>>> import numpy as np
>>> from numpy import linalg as LA
>>> np.set_printoptions(precision=2, suppress=True, linewidth=120, sign=" ")
>>> arr = np.array([[-0.3, 0.1, 1.3, -1.6, 1.3, -0.8, -1.4, 0.3, 0.7, 0.8, 0.1],
...     [1.1, 0.2, -1.1, -0.7, -0.9, -0.8, 1.5, -1.2, 2.7, 1.6, 0.9],
...     [-0.7, 0.7, 0.4, 1.3, -0.4, 0.6, 1.1, 0.3, -0.3, 1.4, 0.9],
...     [0.6, -1.3, 1.1, 0.0, -1.6, 1.8, 0.7, 0.6, -1.2, 1.2, 0.9],
...     [1.0, -0.5, -0.3, -0.8, -0.2, -0.3, -0.1, 1.3, 0.9, 1.2, 0.0],
...     [0.5, -0.1, 0.3, 0.7, -0.9, -0.6, 1.3, 1.1, 0.1, -0.1, 1.5],
...     [-0.2, -0.4, 1.5, 0.9, 0.2, 0.5, 1.5, -1.1, 0.5, 0.8, 0.6]])
>>> arr[:, 4] *= 5
>>> arr
array([[-0.3,  0.1,  1.3, -1.6,  6.5, -0.8, -1.4,  0.3,  0.7,  0.8,  0.1],
       [ 1.1,  0.2, -1.1, -0.7, -4.5, -0.8,  1.5, -1.2,  2.7,  1.6,  0.9],
       [-0.7,  0.7,  0.4,  1.3, -2. ,  0.6,  1.1,  0.3, -0.3,  1.4,  0.9],
       [ 0.6, -1.3,  1.1,  0. , -8. ,  1.8,  0.7,  0.6, -1.2,  1.2,  0.9],
       [ 1. , -0.5, -0.3, -0.8, -1. , -0.3, -0.1,  1.3,  0.9,  1.2,  0. ],
       [ 0.5, -0.1,  0.3,  0.7, -4.5, -0.6,  1.3,  1.1,  0.1, -0.1,  1.5],
       [-0.2, -0.4,  1.5,  0.9,  1. ,  0.5,  1.5, -1.1,  0.5,  0.8,  0.6]])
>>> # column 4 is much longer than the rest
>>> f, g = arr[1], arr[2]
>>> print(round(f @ f, 2))
38.19
>>> pr = (f @ g) / (f @ f) * f
>>> g - pr
array([-0.99,  0.65,  0.69,  1.48, -0.81,  0.81,  0.7 ,  0.62, -1.01,  0.98,  0.66])
>>> Uu, sv, Vt = LA.svd(arr, full_matrices=False)
>>> print(np.round(Uu.T @ Uu, 2) + 0)
[[ 1.  0.  0.  0.  0.  0.  0.]
 [ 0.  1.  0.  0.  0.  0.  0.]
 [ 0.  0.  1.  0.  0.  0.  0.]
 [ 0.  0.  0.  1.  0.  0.  0.]
 [ 0.  0.  0.  0.  1.  0.  0.]
 [ 0.  0.  0.  0.  0.  1.  0.]
 [ 0.  0.  0.  0.  0.  0.  1.]]
>>> print(sv)
[ 12.89   4.5    3.55   3.2    2.21   1.61   1.09]
>>> print(np.round(Uu.T @ arr @ Vt.T, 2) + 0)
[[ 12.89   0.     0.     0.     0.     0.     0.  ]
 [  0.     4.5    0.     0.     0.     0.     0.  ]
 [  0.     0.     3.55   0.     0.     0.     0.  ]
 [  0.     0.     0.     3.2    0.     0.     0.  ]
 [  0.     0.     0.     0.     2.21   0.     0.  ]
 [  0.     0.     0.     0.     0.     1.61   0.  ]
 [  0.     0.     0.     0.     0.     0.     1.09]]
>>> print(np.abs(Uu[:, 0]).round(6).argmax())
3
>>> np.cumsum(sv ** 2) / np.sum(sv ** 2)
array([ 0.76,  0.86,  0.91,  0.96,  0.98,  0.99,  1.  ])
>>> np.allclose(Uu * sv @ Vt, arr)
True
>>> round(LA.norm(arr[6] - arr[1]), 2)
np.float64(6.99)
>>> print(LA.norm(arr, axis=1))
[ 7.1   6.18  3.37  8.66  2.65  5.16  3.04]
>>> x = np.array([1, 5, 3, 4, 5, 1, 8, 9, 9, 7, 1])
>>> a = np.maximum(arr @ x, 0)
>>> arr * (a > 1e-9)[:, None]
array([[-0.3,  0.1,  1.3, -1.6,  6.5, -0.8, -1.4,  0.3,  0.7,  0.8,  0.1],
       [ 1.1,  0.2, -1.1, -0.7, -4.5, -0.8,  1.5, -1.2,  2.7,  1.6,  0.9],
       [-0.7,  0.7,  0.4,  1.3, -2. ,  0.6,  1.1,  0.3, -0.3,  1.4,  0.9],
       [ 0. , -0. ,  0. ,  0. , -0. ,  0. ,  0. ,  0. , -0. ,  0. ,  0. ],
       [ 1. , -0.5, -0.3, -0.8, -1. , -0.3, -0.1,  1.3,  0.9,  1.2,  0. ],
       [ 0.5, -0.1,  0.3,  0.7, -4.5, -0.6,  1.3,  1.1,  0.1, -0.1,  1.5],
       [-0.2, -0.4,  1.5,  0.9,  1. ,  0.5,  1.5, -1.1,  0.5,  0.8,  0.6]])
>>> print(np.maximum(arr @ x, 0) - np.maximum(-arr @ x, 0))
[ 32.9  10.3  19.3 -31.3  16.5   2.6  24.2]
>>> arr.T @ a
array([  0.91,   0.67,  71.29, -24.36, 124.9 , -17.39,  28.65,   0.99,  72.26, 108.72,  48.35])
>>> np.maximum(arr @ (3 * x), 0)
array([ 98.7,  30.9,  57.9,   0. ,  49.5,   7.8,  72.6])
>>> A = np.load("sample9.npy")
>>> A
array([[ 0, -2,  1,  2],
       [-2, -1,  1,  2],
       [-2, -3,  3,  2],
       [-3, -1, -3, -3],
       [ 3, -3,  0,  1],
       [-3, -1, -3, -3]])
>>> # row 5 repeats row 3
>>> f = np.array([3, 2])
>>> np.polyval(f, arr[1])
array([  5.3,   2.6,  -1.3,  -0.1, -11.5,  -0.4,   6.5,  -1.6,  10.1,   6.8,   4.7])
>>> np.convolve(arr[1], f)
array([  3.3,   2.8,  -2.9,  -4.3, -14.9, -11.4,   2.9,  -0.6,   5.7,  10.2,   5.9,   1.8])
>>> LA.norm(A, axis=0)
array([ 5.92,  5.  ,  5.39,  5.57])
>>> print(round(LA.norm(A, "nuc"), 2))
19.38
>>> round(float(LA.norm(A, 2)), 2)
8.23
>>> round(float(LA.norm(A[5] - A[0])), 2)
7.14
>>> print(LA.norm(A, axis=1).argmax())
3
>>> round(LA.norm(A) ** 2 / LA.norm(A, 2) ** 2, 2)
np.float64(1.77)
>>> print(round(float(LA.norm(A, 1)), 2), np.round(LA.norm(A, np.inf), 2))
13.0 10.0
>>> round(LA.norm(A[5], 1), 2), round(LA.norm(A[5], np.inf), 2)
(np.float64(10.0), np.float64(3.0))
>>> x = np.array([-1, 1, -3, -1])
>>> target = A @ x
>>> LA.solve(A.T @ A, A.T @ target)
array([-1.,  1., -3., -1.])
>>> target
array([ -7,  -4, -12,  14,  -7,  14])
>>> np.round(LA.pinv(A) @ A, 2) + 0
array([[ 1.,  0.,  0.,  0.],
       [ 0.,  1.,  0.,  0.],
       [ 0.,  0.,  1.,  0.],
       [ 0.,  0.,  0.,  1.]])
>>> rng = np.random.default_rng(727619)
>>> target = target + 0.1 * rng.normal(size=6)
>>> print(target)
[ -7.03  -4.01 -12.11  13.95  -6.94  14.07]
>>> b, *_ = LA.lstsq(A, target)
>>> [round(float(LA.norm(LA.solve(A.T @ A + lam * np.eye(4), A.T @ target))), 2) for lam in (0, 1, 10, 100)]
[3.49, 3.22, 2.72, 1.25]
>>> print(b.round())
[-1.  1. -3. -1.]
>>> b
array([-0.99,  1.  , -3.04, -0.98])
>>> W0 = np.loadtxt("x.csv", delimiter=",")
>>> W0
array([[ 1.,  1.,  1.,  1.,  1.,  1.,  1.,  1.],
       [ 1., -1., -1.,  1.,  1., -1., -1.,  1.],
       [ 1.,  1., -1., -1.,  1.,  1., -1., -1.],
       [ 1., -1.,  1., -1.,  1., -1.,  1., -1.],
       [ 1.,  1.,  1.,  1., -1., -1., -1., -1.]])
>>> G = W0.T @ W0
>>> print(LA.svd(W0, compute_uv=False) ** 2)
[ 8.  8.  8.  8.  8.]
>>> np.allclose(G, G.T)
True
>>> print(LA.matrix_rank(G))
5
>>> t3 = np.stack([W0, 4 * W0, W0[::-1]])
>>> t3.sum(axis=0)
array([[ 6.,  6.,  6.,  6.,  4.,  4.,  4.,  4.],
       [ 6., -6., -4.,  4.,  6., -6., -4.,  4.],
       [ 6.,  6., -6., -6.,  6.,  6., -6., -6.],
       [ 6., -6.,  4., -4.,  6., -6.,  4., -4.],
       [ 6.,  6.,  6.,  6., -4., -4., -4., -4.]])
>>> (t3 @ W0.T).shape
(3, 5, 5)
>>> print(LA.norm(t3, axis=(1, 2)))
[  6.32  25.3    6.32]
>>> print(LA.matrix_rank(t3.reshape(3, -1)))
2
>>> Y = W0 / np.sqrt((W0 ** 2).mean(axis=1, keepdims=True))
>>> LA.matrix_rank(W0 - W0.mean(axis=1, keepdims=True))
np.int64(4)
>>> Y[4]
array([ 1.,  1.,  1.,  1., -1., -1., -1., -1.])
>>> J = np.loadtxt("a.csv", delimiter=",")
>>> J
array([[ 1., -1.,  0.,  2.,  1.,  0.,  0.,  0.,  1.,  0.,  1.,  2.],
       [ 0.,  0.,  2.,  0.,  0.,  0.,  1.,  1.,  0.,  0.,  0.,  2.],
       [ 0.,  0.,  0.,  1.,  3., -3., -1.,  0., -3.,  1.,  2., -1.],
       [ 0.,  0., -2.,  1.,  2.,  0.,  0.,  3.,  1.,  3., -3.,  2.],
       [ 0.,  0.,  2.,  2., -3., -1.,  2.,  3., -3., -2., -3., -1.],
       [ 0.,  0., -2.,  2., -1., -1., -2., -3., -1., -1.,  0.,  3.],
       [ 0.,  0.,  0., -3.,  3.,  0., -3.,  3., -3.,  0.,  3., -2.],
       [ 0.,  0.,  0.,  3.,  3.,  3., -2.,  3., -2., -3.,  2.,  1.],
       [ 0.,  0.,  1.,  3.,  2., -3., -2.,  3.,  3., -3., -3.,  2.],
       [ 0.,  0., -2.,  0., -3.,  1., -3.,  0.,  2.,  0.,  1.,  1.],
       [ 0.,  0., -2., -3.,  0.,  0.,  3., -1.,  0.,  2.,  3.,  1.],
       [ 0.,  0., -1., -3., -3., -2.,  2., -3., -1.,  1.,  2.,  3.]])
>>> z = rng.permutation(12)
>>> z
array([  4,   0,  11,   5,   6,   3,  10,   8,   2,   7,   1,   9])
>>> Y = J[z][:, z]
>>> round(float(LA.det(Y)), 2), np.round(LA.det(J[z]), 2)
(0.0, np.float64(0.0))
>>> np.allclose(Y, J)
False
>>> Y
array([[-3.,  0., -1., -1.,  2.,  2., -3., -3.,  2.,  3.,  0., -2.],
       [ 1.,  1.,  2.,  0.,  0.,  2.,  1.,  1.,  0.,  0., -1.,  0.],
       [-3.,  0.,  3., -2.,  2., -3.,  2., -1., -1., -3.,  0.,  1.],
       [-1.,  0.,  3., -1., -2.,  2.,  0., -1., -2., -3.,  0., -1.],
       [ 3.,  0., -2.,  0., -3., -3.,  3., -3.,  0.,  3.,  0.,  0.],
       [ 2.,  0.,  2.,  0.,  0.,  1., -3.,  1., -2.,  3.,  0.,  3.],
       [ 0.,  0.,  1.,  0.,  3., -3.,  3.,  0., -2., -1.,  0.,  2.],
       [ 2.,  0.,  2., -3., -2.,  3., -3.,  3.,  1.,  3.,  0., -3.],
       [ 3.,  0., -1., -3., -1.,  1.,  2., -3.,  0.,  0.,  0.,  1.],
       [ 3.,  0.,  1.,  3., -2.,  3.,  2., -2.,  0.,  3.,  0., -3.],
       [ 0.,  0.,  2.,  0.,  1.,  0.,  0.,  0.,  2.,  1.,  0.,  0.],
       [-3.,  0.,  1.,  1., -3.,  0.,  1.,  2., -2.,  0.,  0.,  0.]])
>>> np.trace(Y)
np.float64(7.0)
>>> np.diag(Y)
array([-3.,  1.,  3., -1., -3.,  1.,  3.,  3.,  0.,  3.,  0.,  0.])
>>> np.round(Y @ LA.pinv(Y) @ Y, 2) + 0
array([[-3.,  0., -1., -1.,  2.,  2., -3., -3.,  2.,  3.,  0., -2.],
       [ 1.,  1.,  2.,  0.,  0.,  2.,  1.,  1.,  0.,  0., -1.,  0.],
       [-3.,  0.,  3., -2.,  2., -3.,  2., -1., -1., -3.,  0.,  1.],
       [-1.,  0.,  3., -1., -2.,  2.,  0., -1., -2., -3.,  0., -1.],
       [ 3.,  0., -2.,  0., -3., -3.,  3., -3.,  0.,  3.,  0.,  0.],
       [ 2.,  0.,  2.,  0.,  0.,  1., -3.,  1., -2.,  3.,  0.,  3.],
       [ 0.,  0.,  1.,  0.,  3., -3.,  3.,  0., -2., -1.,  0.,  2.],
       [ 2.,  0.,  2., -3., -2.,  3., -3.,  3.,  1.,  3.,  0., -3.],
       [ 3.,  0., -1., -3., -1.,  1.,  2., -3.,  0.,  0.,  0.,  1.],
       [ 3.,  0.,  1.,  3., -2.,  3.,  2., -2.,  0.,  3.,  0., -3.],
       [ 0.,  0.,  2.,  0.,  1.,  0.,  0.,  0.,  2.,  1.,  0.,  0.],
       [-3.,  0.,  1.,  1., -3.,  0.,  1.,  2., -2.,  0.,  0.,  0.]])
